$ python -q
>>> import numpy as np
>>> np.set_printoptions(precision=1, suppress=True, linewidth=140, floatmode="fixed")
>>> def tidy(a):
...     return np.round(a, 1) + 0
... 
>>> X = np.loadtxt("mat.csv", delimiter=",")
>>> X
array([[ 1.6,  0.6,  0.6, -0.8,  0.3,  0.4,  0.8,  2.1, -0.5,  0.1,  0.3,  1.0,  1.2,  1.4],
       [ 1.6, -1.3, -0.6,  1.4,  0.3, -0.3, -0.6, -0.6, -1.3,  1.3, -0.4,  0.5, -1.5,  0.7],
       [-2.3, -0.2,  0.6, -1.5,  0.5, -1.0,  0.4, -2.6, -1.2,  1.4,  1.3, -0.6, -0.4, -0.2],
       [-0.2, -0.9,  0.1,  1.3,  0.3, -1.3,  0.7,  0.0, -1.1, -0.2, -0.4, -0.5,  0.1,  0.7],
       [-1.4,  1.1, -1.0,  0.1, -0.2,  1.1, -0.2,  0.5,  1.4,  0.0,  0.7,  0.0, -0.5, -0.4],
       [ 0.6,  0.7, -2.1, -1.6, -0.8,  0.3, -0.7, -0.3,  0.4,  1.2,  0.3,  0.1,  1.6,  0.1],
       [ 1.5, -1.0, -1.0,  0.6,  0.0, -0.3, -2.1, -1.1,  0.6, -1.2, -0.9, -0.5,  1.2,  2.9]])
>>> np.unravel_index(np.abs(X).argmax(), X.shape)
(np.int64(6), np.int64(13))
>>> X.shape
(7, 14)
>>> tidy(np.linalg.svd(X, compute_uv=False))
array([5.8, 4.9, 4.3, 3.5, 2.9, 1.7, 1.5])
>>> np.abs(X).max()
np.float64(2.9)
>>> tidy(X - X[0])
array([[ 0.0,  0.0,  0.0,  0.0,  0.0,  0.0,  0.0,  0.0,  0.0,  0.0,  0.0,  0.0,  0.0,  0.0],
       [ 0.0, -1.9, -1.2,  2.2,  0.0, -0.7, -1.4, -2.7, -0.8,  1.2, -0.7, -0.5, -2.7, -0.7],
       [-3.9, -0.8,  0.0, -0.7,  0.2, -1.4, -0.4, -4.7, -0.7,  1.3,  1.0, -1.6, -1.6, -1.6],
       [-1.8, -1.5, -0.5,  2.1,  0.0, -1.7, -0.1, -2.1, -0.6, -0.3, -0.7, -1.5, -1.1, -0.7],
       [-3.0,  0.5, -1.6,  0.9, -0.5,  0.7, -1.0, -1.6,  1.9, -0.1,  0.4, -1.0, -1.7, -1.8],
       [-1.0,  0.1, -2.7, -0.8, -1.1, -0.1, -1.5, -2.4,  0.9,  1.1,  0.0, -0.9,  0.4, -1.3],
       [-0.1, -1.6, -1.6,  1.4, -0.3, -0.7, -2.9, -3.2,  1.1, -1.3, -1.2, -1.5,  0.0,  1.5]])
>>> tidy(np.diff(X, axis=0))
array([[ 0.0, -1.9, -1.2,  2.2,  0.0, -0.7, -1.4, -2.7, -0.8,  1.2, -0.7, -0.5, -2.7, -0.7],
       [-3.9,  1.1,  1.2, -2.9,  0.2, -0.7,  1.0, -2.0,  0.1,  0.1,  1.7, -1.1,  1.1, -0.9],
       [ 2.1, -0.7, -0.5,  2.8, -0.2, -0.3,  0.3,  2.6,  0.1, -1.6, -1.7,  0.1,  0.5,  0.9],
       [-1.2,  2.0, -1.1, -1.2, -0.5,  2.4, -0.9,  0.5,  2.5,  0.2,  1.1,  0.5, -0.6, -1.1],
       [ 2.0, -0.4, -1.1, -1.7, -0.6, -0.8, -0.5, -0.8, -1.0,  1.2, -0.4,  0.1,  2.1,  0.5],
       [ 0.9, -1.7,  1.1,  2.2,  0.8, -0.6, -1.4, -0.8,  0.2, -2.4, -1.2, -0.6, -0.4,  2.8]])
>>> X[:, 14]
Traceback (most recent call last):
  File "<python-input-11>", line 1, in <module>
    X[:, 14]
    ~^^^^^^^
IndexError: index 14 is out of bounds for axis 1 with size 14
>>> x0 = np.array([2, 0, -1, 0, 1, -1, -2, 1, 1, 1, 2, -1, 2, -2])
>>> h = np.maximum(X @ x0, 0)
>>> tidy(np.maximum(X @ (3 * x0), 0))
array([ 5.4,  0.0,  0.0,  0.0,  1.2, 25.2,  6.3])
>>> tidy(h)
array([1.8, 0.0, 0.0, 0.0, 0.4, 8.4, 2.1])
>>> np.flatnonzero(h > 1e-9)
array([0, 4, 5, 6])
>>> X * (h > 1e-9)[:, None]
array([[ 1.6,  0.6,  0.6, -0.8,  0.3,  0.4,  0.8,  2.1, -0.5,  0.1,  0.3,  1.0,  1.2,  1.4],
       [ 0.0, -0.0, -0.0,  0.0,  0.0, -0.0, -0.0, -0.0, -0.0,  0.0, -0.0,  0.0, -0.0,  0.0],
       [-0.0, -0.0,  0.0, -0.0,  0.0, -0.0,  0.0, -0.0, -0.0,  0.0,  0.0, -0.0, -0.0, -0.0],
       [-0.0, -0.0,  0.0,  0.0,  0.0, -0.0,  0.0,  0.0, -0.0, -0.0, -0.0, -0.0,  0.0,  0.0],
       [-1.4,  1.1, -1.0,  0.1, -0.2,  1.1, -0.2,  0.5,  1.4,  0.0,  0.7,  0.0, -0.5, -0.4],
       [ 0.6,  0.7, -2.1, -1.6, -0.8,  0.3, -0.7, -0.3,  0.4,  1.2,  0.3,  0.1,  1.6,  0.1],
       [ 1.5, -1.0, -1.0,  0.6,  0.0, -0.3, -2.1, -1.1,  0.6, -1.2, -0.9, -0.5,  1.2,  2.9]])
>>> t = np.radians(60)
>>> R = np.eye(14)
>>> R[12, 12] = R[11, 11] = np.cos(t)
>>> R[12, 11], R[11, 12] = -np.sin(t), np.sin(t)
>>> Y = X @ R.T
>>> tidy(Y)
array([[ 1.6,  0.6,  0.6, -0.8,  0.3,  0.4,  0.8,  2.1, -0.5,  0.1,  0.3,  1.5, -0.3,  1.4],
       [ 1.6, -1.3, -0.6,  1.4,  0.3, -0.3, -0.6, -0.6, -1.3,  1.3, -0.4, -1.0, -1.2,  0.7],
       [-2.3, -0.2,  0.6, -1.5,  0.5, -1.0,  0.4, -2.6, -1.2,  1.4,  1.3, -0.6,  0.3, -0.2],
       [-0.2, -0.9,  0.1,  1.3,  0.3, -1.3,  0.7,  0.0, -1.1, -0.2, -0.4, -0.2,  0.5,  0.7],
       [-1.4,  1.1, -1.0,  0.1, -0.2,  1.1, -0.2,  0.5,  1.4,  0.0,  0.7, -0.4, -0.3, -0.4],
       [ 0.6,  0.7, -2.1, -1.6, -0.8,  0.3, -0.7, -0.3,  0.4,  1.2,  0.3,  1.4,  0.7,  0.1],
       [ 1.5, -1.0, -1.0,  0.6,  0.0, -0.3, -2.1, -1.1,  0.6, -1.2, -0.9,  0.8,  1.0,  2.9]])
>>> np.allclose(X @ X.T, Y @ Y.T)
True
>>> tidy(np.linalg.det(R)), np.trace(R)
(np.float64(1.0), np.float64(13.0))
>>> Uu, s = np.linalg.svd(X)
Traceback (most recent call last):
  File "<python-input-26>", line 1, in <module>
    Uu, s = np.linalg.svd(X)
    ^^^^^
ValueError: too many values to unpack (expected 2)
>>> Uu, s, VT = np.linalg.svd(X, full_matrices=False)
>>> Uu.shape, s.shape, VT.shape
((7, 7), (7,), (7, 14))
>>> tidy(np.sqrt((s ** 2).sum())), tidy(np.linalg.norm(X))
(np.float64(10.1), np.float64(10.1))
>>> tidy(Uu.T @ X @ VT.T)
array([[5.8, 0.0, 0.0, 0.0, 0.0, 0.0, 0.0],
       [0.0, 4.9, 0.0, 0.0, 0.0, 0.0, 0.0],
       [0.0, 0.0, 4.3, 0.0, 0.0, 0.0, 0.0],
       [0.0, 0.0, 0.0, 3.5, 0.0, 0.0, 0.0],
       [0.0, 0.0, 0.0, 0.0, 2.9, 0.0, 0.0],
       [0.0, 0.0, 0.0, 0.0, 0.0, 1.7, 0.0],
       [0.0, 0.0, 0.0, 0.0, 0.0, 0.0, 1.5]])
>>> (s > 1e-8).sum()
np.int64(7)
>>> J = np.tril(np.array([[-4, 4, 3, -7, -5, 8, 5, -7, -3, 6, -7],
...     [-6, -2, -8, 3, 6, 5, -5, -5, -5, 2, 5],
...     [0, 7, -4, -1, -7, 8, 0, 3, 8, 1, 4],
...     [-1, 9, -7, 6, -9, -6, -9, -5, 3, 4, 8],
...     [5, 1, 6, 5, 7, -9, 9, 0, -5, 0, -5],
...     [-7, 3, -4, 2, -5, 6, 8, 9, 0, 8, -1],
...     [4, 2, -9, 9, 6, 6, -4, -6, -6, -1, 1],
...     [-1, -3, 8, 6, 9, -3, -5, 1, -3, -3, 5],
...     [8, -1, -4, 4, 0, 7, -5, 0, -4, 0, 9],
...     [-7, 4, 6, 9, 9, 8, -4, 8, 0, 8, -9],
...     [-4, 0, -6, 8, -6, -4, -9, 6, -6, -8, -8]]), -1) + np.eye(11, dtype=int)
>>> J
array([[ 1,  0,  0,  0,  0,  0,  0,  0,  0,  0,  0],
       [-6,  1,  0,  0,  0,  0,  0,  0,  0,  0,  0],
       [ 0,  7,  1,  0,  0,  0,  0,  0,  0,  0,  0],
       [-1,  9, -7,  1,  0,  0,  0,  0,  0,  0,  0],
       [ 5,  1,  6,  5,  1,  0,  0,  0,  0,  0,  0],
       [-7,  3, -4,  2, -5,  1,  0,  0,  0,  0,  0],
       [ 4,  2, -9,  9,  6,  6,  1,  0,  0,  0,  0],
       [-1, -3,  8,  6,  9, -3, -5,  1,  0,  0,  0],
       [ 8, -1, -4,  4,  0,  7, -5,  0,  1,  0,  0],
       [-7,  4,  6,  9,  9,  8, -4,  8,  0,  1,  0],
       [-4,  0, -6,  8, -6, -4, -9,  6, -6, -8,  1]])
>>> tidy(np.linalg.norm(J, 2) / np.linalg.norm(J))
np.float64(0.6)
>>> np.linalg.cond(J) > 100
np.True_
>>> A = np.load("x.npy")
>>> tidy(A)
array([[0.1, 0.1, 0.1, 0.1, 0.1, 0.0, 0.1, 0.0, 0.1, 0.0, 0.1, 0.1],
       [0.1, 0.1, 0.1, 0.1, 0.1, 0.0, 0.1, 0.0, 0.1, 0.0, 0.1, 0.1],
       [0.1, 0.1, 0.1, 0.1, 0.1, 0.0, 0.1, 0.0, 0.1, 0.0, 0.1, 0.1],
       [0.1, 0.1, 0.1, 0.0, 0.1, 0.0, 0.1, 0.0, 0.1, 0.0, 0.0, 0.0],
       [0.1, 0.1, 0.1, 0.1, 0.1, 0.0, 0.1, 0.0, 0.1, 0.0, 0.1, 0.1],
       [0.0, 0.0, 0.0, 0.0, 0.0, 0.0, 0.0, 0.0, 0.0, 0.0, 0.0, 0.0],
       [0.1, 0.1, 0.1, 0.1, 0.1, 0.0, 0.1, 0.0, 0.1, 0.0, 0.1, 0.1],
       [0.0, 0.0, 0.0, 0.0, 0.0, 0.0, 0.0, 0.0, 0.0, 0.0, 0.0, 0.0],
       [0.1, 0.1, 0.1, 0.1, 0.1, 0.0, 0.1, 0.0, 0.1, 0.0, 0.1, 0.1],
       [0.0, 0.0, 0.0, 0.0, 0.0, 0.0, 0.0, 0.0, 0.0, 0.0, 0.0, 0.0],
       [0.1, 0.1, 0.1, 0.0, 0.1, 0.0, 0.1, 0.0, 0.1, 0.0, 0.0, 0.0],
       [0.1, 0.1, 0.1, 0.0, 0.1, 0.0, 0.1, 0.0, 0.1, 0.0, 0.0, 0.0]])
>>> ev, V = np.linalg.eigh(A)
>>> x0 = np.array([0, 2, 0, 0, -2, -1, -1, 0, 3, -1, 2, 0])
>>> tidy(V * np.abs(ev) @ V.T)
array([[0.1, 0.1, 0.1, 0.1, 0.1, 0.0, 0.1, 0.0, 0.1, 0.0, 0.1, 0.1],
       [0.1, 0.1, 0.1, 0.1, 0.1, 0.0, 0.1, 0.0, 0.1, 0.0, 0.1, 0.1],
       [0.1, 0.1, 0.1, 0.1, 0.1, 0.0, 0.1, 0.0, 0.1, 0.0, 0.1, 0.1],
       [0.1, 0.1, 0.1, 0.1, 0.1, 0.0, 0.1, 0.0, 0.1, 0.0, 0.1, 0.1],
       [0.1, 0.1, 0.1, 0.1, 0.1, 0.0, 0.1, 0.0, 0.1, 0.0, 0.1, 0.1],
       [0.0, 0.0, 0.0, 0.0, 0.0, 0.0, 0.0, 0.0, 0.0, 0.0, 0.0, 0.0],
       [0.1, 0.1, 0.1, 0.1, 0.1, 0.0, 0.1, 0.0, 0.1, 0.0, 0.1, 0.1],
       [0.0, 0.0, 0.0, 0.0, 0.0, 0.0, 0.0, 0.0, 0.0, 0.0, 0.0, 0.0],
       [0.1, 0.1, 0.1, 0.1, 0.1, 0.0, 0.1, 0.0, 0.1, 0.0, 0.1, 0.1],
       [0.0, 0.0, 0.0, 0.0, 0.0, 0.0, 0.0, 0.0, 0.0, 0.0, 0.0, 0.0],
       [0.1, 0.1, 0.1, 0.1, 0.1, 0.0, 0.1, 0.0, 0.1, 0.0, 0.1, 0.1],
       [0.1, 0.1, 0.1, 0.1, 0.1, 0.0, 0.1, 0.0, 0.1, 0.0, 0.1, 0.1]])
>>> tidy(x0 @ A @ x0 / (x0 @ x0)), tidy(ev[0]), tidy(ev[-1])
(np.float64(0.0), np.float64(0.0), np.float64(1.0))
>>> tidy(x0 @ A @ x0)
np.float64(1.1)
>>> Uu, s, VT = np.linalg.svd(A)
>>> tidy(s)
array([1.0, 0.0, 0.0, 0.0, 0.0, 0.0, 0.0, 0.0, 0.0, 0.0, 0.0, 0.0])
>>> Y = Uu[:, :1] @ np.diag(s[:1]) @ VT[:1]
>>> tidy(np.abs(A - Y).max())
np.float64(0.0)
>>> tidy(np.linalg.norm(A - Y, 2)), tidy(s[1])
(np.float64(0.0), np.float64(0.0))
>>> tidy(Y)
array([[0.1, 0.1, 0.1, 0.1, 0.1, 0.0, 0.1, 0.0, 0.1, 0.0, 0.1, 0.1],
       [0.1, 0.1, 0.1, 0.1, 0.1, 0.0, 0.1, 0.0, 0.1, 0.0, 0.1, 0.1],
       [0.1, 0.1, 0.1, 0.1, 0.1, 0.0, 0.1, 0.0, 0.1, 0.0, 0.1, 0.1],
       [0.1, 0.1, 0.1, 0.1, 0.1, 0.0, 0.1, 0.0, 0.1, 0.0, 0.1, 0.1],
       [0.1, 0.1, 0.1, 0.1, 0.1, 0.0, 0.1, 0.0, 0.1, 0.0, 0.1, 0.1],
       [0.0, 0.0, 0.0, 0.0, 0.0, 0.0, 0.0, 0.0, 0.0, 0.0, 0.0, 0.0],
       [0.1, 0.1, 0.1, 0.1, 0.1, 0.0, 0.1, 0.0, 0.1, 0.0, 0.1, 0.1],
       [0.0, 0.0, 0.0, 0.0, 0.0, 0.0, 0.0, 0.0, 0.0, 0.0, 0.0, 0.0],
       [0.1, 0.1, 0.1, 0.1, 0.1, 0.0, 0.1, 0.0, 0.1, 0.0, 0.1, 0.1],
       [0.0, 0.0, 0.0, 0.0, 0.0, 0.0, 0.0, 0.0, 0.0, 0.0, 0.0, 0.0],
       [0.1, 0.1, 0.1, 0.1, 0.1, 0.0, 0.1, 0.0, 0.1, 0.0, 0.1, 0.1],
       [0.1, 0.1, 0.1, 0.1, 0.1, 0.0, 0.1, 0.0, 0.1, 0.0, 0.1, 0.1]])
>>> np.linalg.matrix_rank(Y)
np.int64(1)
>>> m1 = np.load("arr.npy")
>>> m1
array([[-30.0, -20.0,   5.1, -45.0, -15.1],
       [-47.9, -32.0,   7.9, -72.1, -24.1],
       [-42.1, -28.1,   7.1, -63.0, -21.2],
       [-42.0, -28.0,   7.0, -63.0, -20.7],
       [-24.0, -16.1,   3.9, -36.1, -11.9],
       [-42.1, -27.9,   7.0, -62.9, -21.0],
       [-36.1, -23.9,   5.9, -54.2, -18.0],
       [-36.0, -24.0,   6.0, -53.9, -18.0]])
>>> u = np.array([2, 2])
>>> tidy(np.correlate(m1[5], m1[6], "full"))
array([ 757.8, 2784.0, 1137.8, 1594.4, 6015.1, 1607.0, 1126.7, 2772.6,  758.1])
>>> tidy(np.cross(m1[5, :3], m1[6, :3]))
array([ 2.7, -4.3, -1.0])
>>> np.convolve(m1[5], u)
array([ -84.2, -140.0,  -41.8, -111.8, -167.8,  -42.0])
>>> np.polyval(u, m1[5])
array([ -82.2,  -53.8,   16.0, -123.8,  -40.0])
>>> rng = np.random.default_rng(913336)
>>> Y = m1 + rng.integers(-2, 3, (8, 1)) @ rng.integers(-2, 3, (1, 5))
>>> Y
array([[-26.0, -22.0,   5.1, -45.0, -17.1],
       [-43.9, -34.0,   7.9, -72.1, -26.1],
       [-40.1, -29.1,   7.1, -63.0, -22.2],
       [-40.0, -29.0,   7.0, -63.0, -21.7],
       [-22.0, -17.1,   3.9, -36.1, -12.9],
       [-46.1, -25.9,   7.0, -62.9, -19.0],
       [-32.1, -25.9,   5.9, -54.2, -20.0],
       [-34.0, -25.0,   6.0, -53.9, -19.0]])
>>> np.linalg.matrix_rank(Y - m1, tol=1e-8)
np.int64(1)
>>> tidy(np.abs(Y - m1).sum(axis=1))
array([8.0, 8.0, 4.0, 4.0, 4.0, 8.0, 8.0, 4.0])
>>> tidy(np.linalg.svd(Y - m1, compute_uv=False))
array([11.0,  0.0,  0.0,  0.0,  0.0])
>>> F = np.load("sample18.npy")
>>> F
array([[3, 2, 0, 0, 2, 1],
       [2, 3, 2, 0, 0, 2],
       [0, 2, 3, 2, 0, 0],
       [0, 0, 2, 3, 2, 0],
       [2, 0, 0, 2, 3, 2],
       [1, 2, 0, 0, 2, 3]])
>>> # symmetric, so the eigenvalues are real
>>> [round(float(np.linalg.det(F[:i, :i])), 2) + 0 for i in range(1, 7)]
[3.0, 5.0, 3.0, -11.0, 7.0, 72.0]
>>> tidy(np.linalg.eigvalsh(F).min())
np.float64(-0.9)
>>> x0 = np.array([1, 3, -5, 5, 0, 4])
>>> (F @ x0).argmax()
np.int64(4)
>>> np.sign((F @ x0).round(6))
array([1, 1, 1, 1, 1, 1])
>>> np.einsum("ij,j->i", F, x0)
array([13,  9,  1,  5, 20, 19])
>>> (F * x0).sum(axis=1)
array([13,  9,  1,  5, 20, 19])
>>> np.linalg.norm(F @ x0) <= np.linalg.norm(F, 2) * np.linalg.norm(x0) + 1e-9
np.True_
>>> F @ x0
array([13,  9,  1,  5, 20, 19])
